$ python -q
>>> import numpy as np
>>> np.set_printoptions(suppress=True, linewidth=200)
>>> tidy = lambda a: np.round(a, 2) + 0
>>> J = np.array([[0.94, 2.07, -2.09, 2.99],
...     [0.96, 2.0, -2.04, 3.04],
...     [0.93, 1.92, -1.89, 2.81],
...     [0.98, 2.0, -2.15, 2.89],
...     [1.01, 1.99, -1.84, 2.83],
...     [1.04, 1.91, -2.04, 2.87],
...     [1.1, 1.86, -2.0, 3.09],
...     [1.03, 1.95, -2.04, 3.17],
...     [1.2, 1.06, -0.02, -3.02],
...     [1.08, 1.15, 0.12, -2.93],
...     [0.99, 0.83, -0.05, -2.84],
...     [0.91, 0.97, -0.08, -2.94],
...     [0.9, 1.01, -0.23, -3.04],
...     [0.99, 1.11, 0.01, -2.92],
...     [0.89, 1.0, -0.07, -2.89],
...     [0.9, 0.95, -0.05, -3.07]])
>>> cov = np.cov(J, rowvar=False)
>>> print(tidy(np.linalg.eigvalsh(cov)[::-1]))
[10.62  0.01  0.01  0.  ]
>>> print(tidy(np.median(J, axis=0)))
[ 0.98  1.5  -1.04 -0.01]
>>> print(tidy(np.corrcoef(J.T)))
[[ 1.    0.12 -0.06  0.1 ]
 [ 0.12  1.   -0.98  0.99]
 [-0.06 -0.98  1.   -1.  ]
 [ 0.1   0.99 -1.    1.  ]]
>>> print(tidy(J.std(axis=0)))
[0.08 0.48 0.99 2.96]
>>> print(tidy(np.polyfit(J[:, 0], J[:, 1], 1)))
[0.7  0.79]
>>> print(tidy(cov))
[[ 0.01  0.01 -0.01  0.03]
 [ 0.01  0.25 -0.5   1.5 ]
 [-0.01 -0.5   1.04 -3.1 ]
 [ 0.03  1.5  -3.1   9.35]]
>>> print(tidy(np.corrcoef(J[:, 0], J[:, 1])[0, 1]))
0.12
>>> print(np.argsort(-J.std(axis=0).round(6), kind="stable"))
[3 2 1 0]
>>> A = np.abs(np.array([[-3, -3, 7], [-9, 3, 3], [7, 5, -7]])) + np.eye(3)
>>> A = A / A.sum(axis=1, keepdims=True)
>>> print(tidy(A))
[[0.29 0.21 0.5 ]
 [0.56 0.25 0.19]
 [0.35 0.25 0.4 ]]
>>> # row-stochastic, so 1 is an eigenvalue
>>> rng = np.random.default_rng(476)
>>> idx = rng.permutation(3)
>>> print(idx)
[1 0 2]
>>> B = A[idx][:, idx]
>>> print(np.allclose(B, A))
False
>>> print(tidy(np.abs(np.linalg.eigvals(A)).max()))
1.0
>>> print(tidy(np.linalg.matrix_power(A, 4)))
[[0.38 0.24 0.39]
 [0.38 0.24 0.39]
 [0.38 0.24 0.39]]
>>> print(tidy(np.sort(np.abs(np.linalg.eigvals(A)))))
[0.09 0.09 1.  ]
>>> print(tidy((A - A.T) / 2))
[[ 0.   -0.17  0.08]
 [ 0.17  0.   -0.03]
 [-0.08  0.03  0.  ]]
>>> A.inv()
Traceback (most recent call last):
  File "<python-input-26>", line 1, in <module>
    A.inv()
    ^^^^^
AttributeError: 'numpy.ndarray' object has no attribute 'inv'
>>> print(tidy((A + A.T) / 2))
[[0.29 0.39 0.42]
 [0.39 0.25 0.22]
 [0.42 0.22 0.4 ]]
>>> print(np.allclose(A @ A.T, A.T @ A))
False
>>> u = np.array([-1, -1, 1, -1, -3])
>>> r1 = np.array([-2, 2, -3, -2])
>>> K = u[:, None] + r1[None, :]
>>> print(K)
[[-3  1 -4 -3]
 [-3  1 -4 -3]
 [-1  3 -2 -1]
 [-3  1 -4 -3]
 [-5 -1 -6 -5]]
>>> rank = np.linalg.matrix_rank(K)
>>> print(rank)
2
>>> null = np.linalg.svd(K)[2][rank:].T
>>> print([int(np.linalg.matrix_rank(np.delete(K, i, axis=0))) for i in range(5)])
[2, 2, 2, 2, 2]
>>> print([int(np.linalg.matrix_rank(K[:, :j + 1])) for j in range(4)])
[1, 2, 2, 2]
>>> print(np.allclose(K @ null, 0))
True
>>> w1 = np.array([[2, 0], [2, 0], [3, 2], [2, 0]])
>>> c = np.array([-4, 4])
>>> act = np.maximum(K @ w1 + c, 0)
>>> print((act > 0).astype(int))
[[0 0]
 [0 0]
 [0 0]
 [0 0]
 [0 0]]
>>> print(act)
[[0 0]
 [0 0]
 [0 0]
 [0 0]
 [0 0]]
>>> cent = np.array([[8, 8, 7], [2, 7, 0]])
>>> print(act @ cent)
[[0 0 0]
 [0 0 0]
 [0 0 0]
 [0 0 0]
 [0 0 0]]
>>> print(w1 @ cent)
[[16 16 14]
 [16 16 14]
 [28 38 21]
 [16 16 14]]
>>> t3 = np.stack([K, 3 * K, K[::-1]])
>>> print(np.einsum("bij,cij->bc", t3, t3))
[[ 207  621  191]
 [ 621 1863  573]
 [ 191  573  207]]
>>> print(t3.sum(axis=0))
[[-17   3 -22 -17]
 [-15   5 -20 -15]
 [ -5  15 -10  -5]
 [-15   5 -20 -15]
 [-23  -3 -28 -23]]
>>> print((t3 @ K.T).shape)
(3, 5, 5)
>>> print(tidy(np.linalg.norm(t3, axis=(1, 2))))
[14.39 43.16 14.39]
>>> print(np.linalg.matrix_rank(t3))
[2 2 2]
>>> print(t3.shape)
(3, 5, 4)
>>> E = np.load("x.npy")
>>> print(tidy(E))
[[-1.39 -1.92  1.16 -3.  ]
 [ 1.39 -3.45 -0.36  1.43]
 [-3.48 -0.61 -0.61  1.77]
 [ 0.    0.17  3.76  1.35]]
>>> cov = E.T @ E
>>> print((E @ E.T).shape)
(4, 4)
>>> print(np.linalg.matrix_rank(cov))
4
>>> print(tidy(np.diag(cov)))
[16. 16. 16. 16.]
>>> print(tidy(np.linalg.svd(E, compute_uv=False) ** 2))
[16. 16. 16. 16.]
>>> print(tidy(np.linalg.eigvalsh(cov)[::-1]))
[16. 16. 16. 16.]
>>> print(np.allclose(cov, cov.T))
True
>>> x = np.array([2, 2, 1, 2])
>>> rhs = E @ x
>>> c, lr = np.zeros(4), 1 / np.linalg.norm(E, 2) ** 2
>>> for i in range(10):
...     c -= lr * E.T @ (E @ c - rhs)
...     if i % 2 == 0: print(i, round(np.linalg.norm(E @ c - rhs), 2))
... 
0 0.0
2 0.0
4 0.0
6 0.0
8 0.0
>>> print(tidy(c))
[2. 2. 1. 2.]
>>> idx = rng.permutation(4)
>>> print(idx)
[3 0 1 2]
>>> B = E[idx][:, idx]
>>> print(tidy(B))
[[ 1.35  0.    0.17  3.76]
 [-3.   -1.39 -1.92  1.16]
 [ 1.43  1.39 -3.45 -0.36]
 [ 1.77 -3.48 -0.61 -0.61]]
>>> print(tidy(np.sort(np.abs(np.linalg.eigvals(B)))))
[4. 4. 4. 4.]
>>> M = np.load("block0.npy")
>>> print(M)
[[-0.95  1.82 -1.46]
 [ 2.92 -3.92  0.25]
 [ 0.73 -1.22  0.67]
 [ 0.07 -0.06 -0.08]
 [-1.28  1.92 -0.62]]
>>> # rank 2
>>> left, sig, Vh = np.linalg.svd(M)
>>> vecs = Vh[:(sig > 1e-8).sum()]
>>> x = M[0] + -3 * M[3] + rng.integers(2) * np.eye(3)[0]
>>> print(tidy(x))
[-0.16  2.   -1.22]
>>> print(tidy(np.diag(vecs.T @ vecs)))
[0.4  0.65 0.95]
>>> print(tidy(np.linalg.norm(x - vecs.T @ vecs @ x)))
0.77
>>> print(tidy(vecs.T @ vecs))
[[ 0.4  -0.46 -0.18]
 [-0.46  0.65 -0.14]
 [-0.18 -0.14  0.95]]
>>> print(np.allclose(M[:-1].T @ np.linalg.lstsq(M[:-1].T, M[-1])[0], M[-1]))
True
>>> print(np.abs(np.diag(np.linalg.qr(M)[1])) > 1e-9)
[ True  True False]
>>> print(tidy(np.trace(np.linalg.pinv(M) @ M)))
2.0
>>> x = np.array([0, 3, 1])
>>> print((M * x).sum(axis=1))
[  4.   -11.51  -2.99  -0.26   5.14]
>>> print(np.sign((M @ x).round(6)))
[ 1. -1. -1. -1.  1.]
>>> print(M @ (2 * x))
[  8.   -23.02  -5.98  -0.52  10.28]
>>> print(np.linalg.norm(M @ x) <= np.linalg.norm(M, 2) * np.linalg.norm(x) + 1e-9)
True
>>> print((M @ x).argmax())
4
>>> print(M @ np.eye(3)[0])
[-0.95  2.92  0.73  0.07 -1.28]
>>> print(np.einsum("ij,j->i", M, x))
[  4.   -11.51  -2.99  -0.26   5.14]
>>> print(M @ x)
[  4.   -11.51  -2.99  -0.26   5.14]
>>> cent = J[[4, 6]].astype(float)
>>> for _ in range(4):
...     idx = np.linalg.norm(J[:, None] - cent, axis=-1).argmin(axis=1)
...     cent = np.array([J[idx == j].mean(axis=0) for j in range(2)])
... 
>>> print(idx)
[1 1 1 1 1 1 1 1 0 0 0 0 0 0 0 0]
>>> print(np.bincount(idx))
[8 8]
>>> print(tidy(cent[1] - cent[0]))
[ 0.02  0.95 -1.96  5.92]
>>> print(np.abs(cent[1] - cent[0]).argmax())
3
